% python3 -q
>>> import numpy as np
>>> np.set_printoptions(precision=4, suppress=True, linewidth=120)
>>> m1 = np.loadtxt("w.csv", delimiter=",")
>>> m1
array([[ 0.,  0.,  0.,  0., -5.,  0.,  0.],
       [ 0.,  0.,  0.,  0.,  0.,  4.,  0.],
       [ 0.,  0.,  0., -4.,  0.,  0.,  0.],
       [ 2.,  0.,  0.,  0.,  0.,  0.,  0.],
       [ 0.,  5.,  0.,  0.,  0.,  0.,  0.],
       [ 0.,  0.,  0.,  0.,  0.,  0.,  3.],
       [ 0.,  0.,  1.,  0.,  0.,  0.,  0.]])
>>> Y = np.array([[0, 3], [3, 2], [2, 1], [2, 3], [2, 1], [2, 1], [1, 3]])
>>> Y.T @ m1.T
array([[-10.,   8.,  -8.,   0.,  15.,   3.,   2.],
       [ -5.,   4., -12.,   6.,  10.,   9.,   1.]])
>>> print(np.einsum("ik,kj->ji", m1, Y))
[[-10.   8.  -8.   0.  15.   3.   2.]
 [ -5.   4. -12.   6.  10.   9.   1.]]
>>> np.einsum("ij->j", m1)
array([ 2.,  5.,  1., -4., -5.,  4.,  3.])
>>> np.linalg.matrix_rank(np.vstack([m1, Y.T]))
np.int64(7)
>>> K = np.loadtxt("m.csv", delimiter=",")
>>> K
array([[ 0.0175,  0.0526, -0.0526,  0.0175,  0.0877, -0.0175,  0.0175, -0.0526,  0.0175],
       [ 0.0526,  0.1579, -0.1579,  0.0526,  0.2632, -0.0526,  0.0526, -0.1579,  0.0526],
       [-0.0526, -0.1579,  0.1579, -0.0526, -0.2632,  0.0526, -0.0526,  0.1579, -0.0526],
       [ 0.0175,  0.0526, -0.0526,  0.0175,  0.0877, -0.0175,  0.0175, -0.0526,  0.0175],
       [ 0.0877,  0.2632, -0.2632,  0.0877,  0.4386, -0.0877,  0.0877, -0.2632,  0.0877],
       [-0.0175, -0.0526,  0.0526, -0.0175, -0.0877,  0.0175, -0.0175,  0.0526, -0.0175],
       [ 0.0175,  0.0526, -0.0526,  0.0175,  0.0877, -0.0175,  0.0175, -0.0526,  0.0175],
       [-0.0526, -0.1579,  0.1579, -0.0526, -0.2632,  0.0526, -0.0526,  0.1579, -0.0526],
       [ 0.0175,  0.0526, -0.0526,  0.0175,  0.0877, -0.0175,  0.0175, -0.0526,  0.0175]])
>>> print(np.linalg.cond(K) > 100)
True
>>> [round(float(x), 4) for x in np.linalg.svd(K, compute_uv=False)[:3]]
[1.0, 0.0, 0.0]
>>> np.linalg.matrix_rank(K, rtol=0.1)
np.int64(1)
>>> round(float(np.linalg.norm(K, 2) / np.linalg.norm(K)), 4)
1.0
>>> rng = np.random.default_rng(88707)
>>> labels = rng.permutation(9)
>>> print(labels)
[1 8 2 7 3 4 5 0 6]
>>> Y = K[labels][:, labels]
>>> np.diag(Y)
array([0.1579, 0.0175, 0.1579, 0.1579, 0.0175, 0.4386, 0.0175, 0.0175, 0.0175])
>>> round(float(np.linalg.det(Y)), 4), np.round(np.linalg.det(K[labels]), 4)
(-0.0, np.float64(-0.0))
>>> x = np.array([1, -6, -5, -7, 9, 8, 7, -2, 4])
>>> np.trace(K)
np.float64(1.0)
>>> np.linalg.eigvalsh(2 * K - np.eye(9))
array([-1., -1., -1., -1., -1., -1., -1., -1.,  1.])
>>> K @ x
array([ 0.7895,  2.3684, -2.3684,  0.7895,  3.9474, -0.7895,  0.7895, -2.3684,  0.7895])
>>> E = np.load("out13.npy")
>>> E
array([[-0.9474,  0.2549,  0.1937],
       [-0.3158, -0.8435, -0.4345],
       [ 0.0526, -0.4729,  0.8796]])
>>> np.linalg.eigvals(E)
array([-0.9556+0.2946j, -0.9556-0.2946j,  1.    +0.j    ])
>>> round(float(np.einsum("ij,ji->", E, E)), 4)
2.653
>>> round(float(np.linalg.det(2 * E)), 4), round(np.linalg.det(E), 4)
(8.0, np.float64(1.0))
>>> np.sort(np.abs(np.linalg.eigvals(E)))
array([1., 1., 1.])
>>> np.allclose(E, E.T)
False
>>> E @ E
array([[ 0.8272, -0.5481, -0.1239],
       [ 0.5427,  0.8364, -0.0769],
       [ 0.1458, -0.0037,  0.9893]])
>>> labels = rng.permutation(3)
>>> labels
array([1, 0, 2])
>>> Y = E[labels][:, labels]
>>> np.allclose(Y, E)
False
>>> round(float(np.linalg.det(Y)), 4), round(np.linalg.det(E[labels]), 4)
(1.0, np.float64(-1.0))
>>> F = np.load("layer4.npy")
>>> print(F)
[[ 1  0  0]
 [ 0  3  0]
 [ 0  0 -3]]
>>> np.all(np.linalg.eigvalsh(F) > 0)
np.False_
>>> [round(float(np.linalg.det(F[:i, :i])), 2) + 0 for i in range(1, 4)]
[1.0, 3.0, -9.0]
>>> round(np.linalg.eigvalsh(F).min(), 4)
np.float64(-3.0)
>>> f = np.array([2, 1, 0])
>>> np.convolve(F[0], f)
array([2, 1, 0, 0, 0])
>>> np.array([np.convolve(row, f, "same") for row in F])
array([[ 1,  0,  0],
       [ 6,  3,  0],
       [ 0, -6, -3]])
>>> print(np.polyval(f, F[0]))
[3 0 0]
>>> vals, vecs = np.linalg.eigh(F)
>>> print(np.abs(vecs[:, -1]))
[0. 1. 0.]
>>> vals.sum(), np.trace(F)
(np.float64(1.0), np.int64(1))
>>> (vals > 1e-8).sum(), (vals < -1e-8).sum()
(np.int64(2), np.int64(1))
>>> vecs.T @ vecs
array([[1., 0., 0.],
       [0., 1., 0.],
       [0., 0., 1.]])
>>> vecs.T @ F @ vecs
array([[-3.,  0.,  0.],
       [ 0.,  1.,  0.],
       [ 0.,  0.,  3.]])
>>> np.linalg.eigvalsh(F + 4 * np.eye(3))
array([1., 5., 7.])
>>> vecs @ np.diag(vals) @ vecs.T
array([[ 1.,  0.,  0.],
       [ 0.,  3.,  0.],
       [ 0.,  0., -3.]])
>>> np.unique(vals.round(6) + 0, return_counts=True)[1]
array([1, 1, 1])
>>> data = np.loadtxt("x.csv", delimiter=",")
>>> data
array([[-0.0375, -1.9616, -1.9839],
       [-0.0029, -1.947 , -2.0321],
       [ 0.0278, -2.0296, -1.9713],
       [ 0.0186, -2.0187, -2.0323],
       [-0.0073, -2.0157, -2.0313],
       [ 0.0092, -2.0031, -1.9803],
       [-0.0018, -2.0203, -2.0122],
       [ 0.0224, -1.9964, -1.9932],
       [-2.0045, -1.0358, -2.9675],
       [-1.9974, -0.9848, -3.03  ],
       [-2.0197, -1.0204, -2.9913],
       [-2.0052, -0.9611, -2.9956],
       [-1.9961, -1.0212, -3.0021],
       [-2.0116, -0.9911, -2.993 ],
       [-1.9679, -0.9811, -2.9759],
       [-1.9931, -0.9748, -3.007 ]])
>>> Y = np.array([[2, 0, 1], [1, 0, 1], [0, 1, 1]])
>>> np.linalg.matrix_rank(data @ Y)
np.int64(3)
>>> np.linalg.matrix_rank(np.vstack([data, Y.T]))
np.int64(3)
>>> np.einsum("ij->j", data)
array([-15.967 , -23.9627, -39.999 ])
>>> d = np.linalg.norm(data[:, None] - data[None], axis=-1)
>>> np.flatnonzero(d[6] < d.mean() / 2)
array([0, 1, 2, 3, 4, 5, 6, 7])
>>> print(np.linalg.matrix_rank(d ** 2))
5
>>> d[6].round(6).argsort(kind="stable")[:4]
array([6, 4, 3, 5])
>>> d.shape
(16, 16)
>>> M = np.loadtxt("data.csv", delimiter=",")
>>> M
array([[ 2.0388, -0.0311, -0.469 ,  1.5043,  1.536 ],
       [ 1.7403,  1.3974, -1.0895, -1.6825, -0.0275],
       [-0.2276,  2.5251, -0.9853, -0.8199,  0.9639],
       [ 0.2322, -1.4716, -2.5367, -0.1961, -0.5541],
       [-1.9247, -1.0433, -1.7733,  1.0205, -0.1455],
       [-1.871 ,  1.6004, -0.2054, -1.4446,  0.8996],
       [-0.2884,  0.0414, -2.119 , -2.0039,  0.6397],
       [ 0.3279,  2.8554, -0.807 ,  0.29  ,  0.0629],
       [ 0.2708, -2.6988,  1.1454,  0.5117, -0.2629],
       [ 1.8871, -1.3323,  1.4796,  1.1328, -0.4379],
       [-1.7305, -1.2807, -1.6821,  0.3048,  1.2012],
       [-1.6898, -0.3558, -1.7057, -0.2924,  1.7388],
       [-2.1652, -1.4201, -1.0171, -1.0909,  0.2661],
       [ 1.0372,  0.1307, -1.928 ,  0.2404, -2.0328],
       [-0.3925, -1.5311,  1.2619, -1.4015, -1.7161],
       [-1.1398, -0.6914, -0.3416, -2.1107, -1.6282],
       [-0.8586, -1.636 , -0.3176, -0.9324, -2.1485],
       [-0.9586,  0.3206,  0.693 , -2.4487,  1.2255],
       [-0.333 ,  1.1674, -2.3677,  1.3333,  0.3774],
       [-2.5319,  0.9849,  0.4154, -0.5322, -1.0788],
       [-0.0055, -0.404 , -1.6202, -1.5876, -1.9213],
       [-1.1826, -0.5688, -0.8589, -0.8351,  2.4172],
       [-0.9178, -0.3412, -2.0639,  0.1374,  1.9398],
       [ 0.9366,  0.9175,  1.9577,  1.7665,  0.5726],
       [-1.2061,  0.0382, -2.698 , -0.2503, -0.4491],
       [ 0.7804,  2.0384, -0.7131,  0.5382, -1.8541],
       [-0.3972,  1.9142, -0.6238, -1.9183, -1.0532]])
>>> proj = M @ np.linalg.solve(M.T @ M, M.T)
>>> print(np.trace(proj))
5.0
>>> np.allclose(proj @ proj, proj)
True
>>> W0 = np.load("case4.npy")
>>> W0
array([[ 6.0485,  0.3242,  3.9339],
       [ 4.1539,  0.8855,  2.2394],
       [ 0.0272, -0.0841, -0.0305],
       [-0.9917, -0.5734,  0.844 ],
       [-2.8714, -0.5037, -1.3245],
       [ 1.4181,  0.5411, -0.4992],
       [ 3.4573,  0.5667,  1.3518]])
>>> labels = rng.permutation(3)
>>> Y = W0[:, labels] * rng.choice([-1, 1], 3)
>>> Y
array([[-6.0485, -3.9339,  0.3242],
       [-4.1539, -2.2394,  0.8855],
       [-0.0272,  0.0305, -0.0841],
       [ 0.9917, -0.844 , -0.5734],
       [ 2.8714,  1.3245, -0.5037],
       [-1.4181,  0.4992,  0.5411],
       [-3.4573, -1.3518,  0.5667]])
>>> Uu, _, Vt = np.linalg.svd(W0.T @ Y)
>>> np.round(Uu @ Vt, 4) + 0
array([[-1.,  0.,  0.],
       [ 0.,  0.,  1.],
       [ 0., -1.,  0.]])
>>> np.round(np.linalg.lstsq(W0, Y)[0], 4) + 0
array([[-1.,  0.,  0.],
       [ 0.,  0.,  1.],
       [ 0., -1.,  0.]])
